>>> import numpy as np
>>> np.set_printoptions(suppress=True, linewidth=200)
>>> def tidy(a):
...     return np.round(a, 3) + 0
... 
>>> C = np.array([[1, 3, 2, -2], [-3, -3, 3, 2]])
>>> rng = np.random.default_rng(62686)
>>> arr = rng.normal(size=(32, 2)) @ C + np.array([2, 5, 4, 4])
>>> print(tidy(arr))
[[-0.846  2.879  7.935  5.414]
 [-1.029  4.191 10.36   4.539]
 [-2.041  0.128  6.795  7.248]
 [-0.491  3.01   7.244  5.326]
 [ 3.572  5.025  0.108  3.983]
 [ 2.048  7.095  7.023  2.603]
 [ 2.58   5.006  2.56   3.996]
 [ 1.105  4.736  5.841  4.176]
 [ 1.875  2.527  0.604  5.649]
 [ 0.424  3.876  6.255  4.749]
 [ 0.027 -0.479  0.714  7.653]
 [ 6.786  7.434 -4.314  2.378]
 [ 3.596  8.797  5.706  1.469]
 [ 3.736  7.74   3.77   2.174]
 [ 1.21   1.506  0.733  6.329]
 [ 1.722  5.781  5.865  3.48 ]
 [ 4.981  6.85  -0.677  2.767]
 [ 6.62   7.217 -4.225  2.522]
 [ 7.625 12.996  1.932 -1.331]
 [ 1.569  3.121  2.259  5.252]
 [ 1.217  2.928  2.849  5.381]
 [-3.273 -1.349  7.659  8.233]
 [ 3.7    8.237  4.604  1.842]
 [ 2.993  9.033  7.566  1.311]
 [ 1.088  6.444  8.444  3.037]
 [ 6.11   8.531 -0.98   1.646]
 [-2.85  -1.065  7.029  8.043]
 [ 4.196  9.429  5.155  1.047]
 [-2.843  0.846  9.877  6.769]
 [-1.421 -0.344  4.537  7.562]
 [ 2.899  0.754 -4.616  6.831]
 [ 0.706  5.086  7.364  3.943]]
>>> rk = np.linalg.matrix_rank(arr)
>>> print(rk)
3
>>> null = np.linalg.svd(arr)[2][rk:].T
>>> print([int(np.linalg.matrix_rank(arr[:i])) for i in range(1, len(arr) + 1)])
[1, 2, 3, 3, 3, 3, 3, 3, 3, 3, 3, 3, 3, 3, 3, 3, 3, 3, 3, 3, 3, 3, 3, 3, 3, 3, 3, 3, 3, 3, 3, 3]
>>> print(np.allclose(arr @ null, 0))
True
>>> print(tidy(null @ null.T))
[[ 0.627 -0.41   0.251 -0.051]
 [-0.41   0.269 -0.164  0.034]
 [ 0.251 -0.164  0.1   -0.021]
 [-0.051  0.034 -0.021  0.004]]
>>> Uu, sv, Vh = np.linalg.svd(arr)
>>> print(tidy(sv))
[44.876 29.68  17.548  0.   ]
>>> print(np.argmax(sv[:-1] / (sv[1:] + 1e-6)) + 1)
3
>>> M2 = Uu[:, :3] @ np.diag(sv[:3]) @ Vh[:3]
>>> print(tidy(M2))
[[-0.846  2.879  7.935  5.414]
 [-1.029  4.191 10.36   4.539]
 [-2.041  0.128  6.795  7.248]
 [-0.491  3.01   7.244  5.326]
 [ 3.572  5.025  0.108  3.983]
 [ 2.048  7.095  7.023  2.603]
 [ 2.58   5.006  2.56   3.996]
 [ 1.105  4.736  5.841  4.176]
 [ 1.875  2.527  0.604  5.649]
 [ 0.424  3.876  6.255  4.749]
 [ 0.027 -0.479  0.714  7.653]
 [ 6.786  7.434 -4.314  2.378]
 [ 3.596  8.797  5.706  1.469]
 [ 3.736  7.74   3.77   2.174]
 [ 1.21   1.506  0.733  6.329]
 [ 1.722  5.781  5.865  3.48 ]
 [ 4.981  6.85  -0.677  2.767]
 [ 6.62   7.217 -4.225  2.522]
 [ 7.625 12.996  1.932 -1.331]
 [ 1.569  3.121  2.259  5.252]
 [ 1.217  2.928  2.849  5.381]
 [-3.273 -1.349  7.659  8.233]
 [ 3.7    8.237  4.604  1.842]
 [ 2.993  9.033  7.566  1.311]
 [ 1.088  6.444  8.444  3.037]
 [ 6.11   8.531 -0.98   1.646]
 [-2.85  -1.065  7.029  8.043]
 [ 4.196  9.429  5.155  1.047]
 [-2.843  0.846  9.877  6.769]
 [-1.421 -0.344  4.537  7.562]
 [ 2.899  0.754 -4.616  6.831]
 [ 0.706  5.086  7.364  3.943]]
>>> print(tidy(np.linalg.norm(arr - M2, 2)), tidy(sv[3]))
0.0 0.0
>>> W0 = np.load("mat.npy")
>>> print(W0)
[[-0.1 -0.8  0.4 -0.9 -1.   1.2 -0.3]
 [ 0.2  0.   2.3  0.7 -2.   0.9  1.4]
 [-0.7  0.9  1.4  0.2  4.  -0.9 -1.2]
 [ 1.7 -0.5 -0.2  0.2  7.  -0.6  0.6]
 [ 1.7 -1.  -1.8  1.9  1.5 -0.1  0.1]
 [-0.9 -0.4 -0.3  0.9 -2.   0.3 -0.3]]
>>> M2 = W0 / np.linalg.norm(W0, axis=1)
Traceback (most recent call last):
  File "<python-input-21>", line 1, in <module>
    M2 = W0 / np.linalg.norm(W0, axis=1)
         ~~~^~~~~~~~~~~~~~~~~~~~~~~~~~~~
ValueError: operands could not be broadcast together with shapes (6,7) (6,) 
>>> M2 = W0 / np.linalg.norm(W0, axis=1, keepdims=True)
>>> G = M2 @ M2.T
>>> print(tidy(G[4]))
[-0.47  -0.423  0.104  0.562  1.    -0.219]
>>> print(tidy(np.degrees(np.arccos(np.clip(G[4, 5], -1, 1)))))
102.631
>>> print(np.argwhere(np.triu(np.abs(G) > 0.95, 1)))
[]
